In [1]: import numpy as np

In [2]: from numpy import linalg as LA

In [3]: np.set_printoptions(precision=2, suppress=True, linewidth=120, sign=" ")

In [4]: A = np.array([[1, 1, 0, 0], [1, 0, 0, 0], [0, 0, 1, 1], [0, 0, 1, 0]])

In [5]: np.trace(A)
Out[5]: np.int64(2)

In [6]: np.allclose(A, A.T)
Out[6]: True

In [7]: LA.matrix_power(A, 3)
Out[7]: 
array([[ 3,  2,  0,  0],
       [ 2,  1,  0,  0],
       [ 0,  0,  3,  2],
       [ 0,  0,  2,  1]])

In [8]: (A + A.T) / 2
Out[8]: 
array([[ 1.,  1.,  0.,  0.],
       [ 1.,  0.,  0.,  0.],
       [ 0.,  0.,  1.,  1.],
       [ 0.,  0.,  1.,  0.]])

In [9]: round(np.abs(LA.eigvals(A)).max(), 2)
Out[9]: np.float64(1.62)

In [10]: np.sort(np.abs(LA.eigvals(A)))
Out[10]: array([ 0.62,  0.62,  1.62,  1.62])

In [11]: E = np.load("block16.npy")

In [12]: E
Out[12]: 
array([[ 0.29,  0.79,  1.4 , -1.55,  0.77],
       [-2.22, -0.31, -1.27,  3.21, -0.52],
       [-0.73, -0.12,  0.52,  1.36,  0.01],
       [ 0.23, -1.73, -1.46,  1.08,  1.15]])

In [13]: A2 = E / np.sqrt((E ** 2).mean(axis=1, keepdims=True))

In [14]: LA.norm(A2, axis=1)
Out[14]: array([ 2.24,  2.24,  2.24,  2.24])

In [15]: LA.matrix_rank(A2) == LA.matrix_rank(E)
Out[15]: np.True_

In [16]: LA.matrix_rank(E - E.mean(axis=1, keepdims=True))
Out[16]: np.int64(4)

In [17]: theta = np.radians(60)

In [18]: R = np.eye(5)

In [19]: R[4, 4] = R[2, 2] = np.cos(theta)

In [20]: R[4, 2], R[2, 4] = -np.sin(theta), np.sin(theta)

In [21]: R
Out[21]: 
array([[ 1.  ,  0.  ,  0.  ,  0.  ,  0.  ],
       [ 0.  ,  1.  ,  0.  ,  0.  ,  0.  ],
       [ 0.  ,  0.  ,  0.5 ,  0.  ,  0.87],
       [ 0.  ,  0.  ,  0.  ,  1.  ,  0.  ],
       [ 0.  ,  0.  , -0.87,  0.  ,  0.5 ]])

In [22]: A2 = E @ R.T

In [23]: A2
Out[23]: 
array([[ 0.29,  0.79,  1.37, -1.55, -0.83],
       [-2.22, -0.31, -1.09,  3.21,  0.84],
       [-0.73, -0.12,  0.27,  1.36, -0.45],
       [ 0.23, -1.73,  0.27,  1.08,  1.84]])

In [24]: np.allclose(E @ E.T, A2 @ A2.T)
Out[24]: True

In [25]: np.abs(A2 - E).max(axis=0)
Out[25]: array([ 0.  ,  0.  ,  1.73,  0.  ,  1.6 ])

In [26]: def softmax(z):
    ...:     e = np.exp(z - z.max(axis=-1, keepdims=True))
    ...:     return e / e.sum(axis=-1, keepdims=True)
    ...: 

In [27]: softmax(E).sum(axis=1)
Out[27]: array([ 1.,  1.,  1.,  1.])

In [28]: softmax(E[0])
Out[28]: array([ 0.13,  0.22,  0.41,  0.02,  0.22])

In [29]: scores = E @ E.T / np.sqrt(5)

In [30]: np.round(softmax(scores), 2) + 0
Out[30]: 
array([[ 0.95,  0.  ,  0.04,  0.01],
       [ 0.  ,  0.99,  0.  ,  0.  ],
       [ 0.03,  0.68,  0.2 ,  0.09],
       [ 0.  ,  0.21,  0.03,  0.76]])

In [31]: np.round(softmax(scores + np.triu(np.full(scores.shape, -np.inf), 1)), 2) + 0
Out[31]: 
array([[ 1.  ,  0.  ,  0.  ,  0.  ],
       [ 0.  ,  1.  ,  0.  ,  0.  ],
       [ 0.03,  0.74,  0.22,  0.  ],
       [ 0.  ,  0.21,  0.03,  0.76]])

In [32]: softmax(scores)[0] @ E
Out[32]: array([ 0.25,  0.73,  1.33, -1.41,  0.74])

In [33]: f = np.array([1, -3, 1])

In [34]: np.round(np.correlate(E[2], E[3], "full"), 2) + 0
Out[34]: array([-0.84, -0.93,  1.53,  3.56,  0.76, -2.9 , -2.25,  0.3 ,  0.  ])

In [35]: np.convolve(E[2], f)
Out[35]: array([-0.73,  2.07,  0.15, -0.32, -3.55,  1.33,  0.01])

In [36]: K = np.load("run2.npy")

In [37]: K
Out[37]: 
array([[-2,  2, -2,  2],
       [-2, -2, -2, -2],
       [-2,  2, -2,  2],
       [-2, -2, -2, -2]])

In [38]: K.ravel(order="F")
Out[38]: array([-2, -2, -2, -2,  2, -2,  2, -2, -2, -2, -2, -2,  2, -2,  2, -2])

In [39]: K.reshape(4, 5)
ValueError: cannot reshape array of size 16 into shape (4,5)


In [40]: K.reshape(-1, 2)
Out[40]: 
array([[-2,  2],
       [-2,  2],
       [-2, -2],
       [-2, -2],
       [-2,  2],
       [-2,  2],
       [-2, -2],
       [-2, -2]])

In [41]: T = K.reshape(4, 2, -1)

In [42]: np.einsum("ihd,ihd->ih", T, T)
Out[42]: 
array([[ 8,  8],
       [ 8,  8],
       [ 8,  8],
       [ 8,  8]])

In [43]: T.sum(axis=1)
Out[43]: 
array([[-4,  4],
       [-4, -4],
       [-4,  4],
       [-4, -4]])

In [44]: np.einsum("ihd,jhd->hij", T, T).shape
Out[44]: (2, 4, 4)

In [45]: T.shape
Out[45]: (4, 2, 2)

In [46]: T[:, 0]
Out[46]: 
array([[-2,  2],
       [-2, -2],
       [-2,  2],
       [-2, -2]])
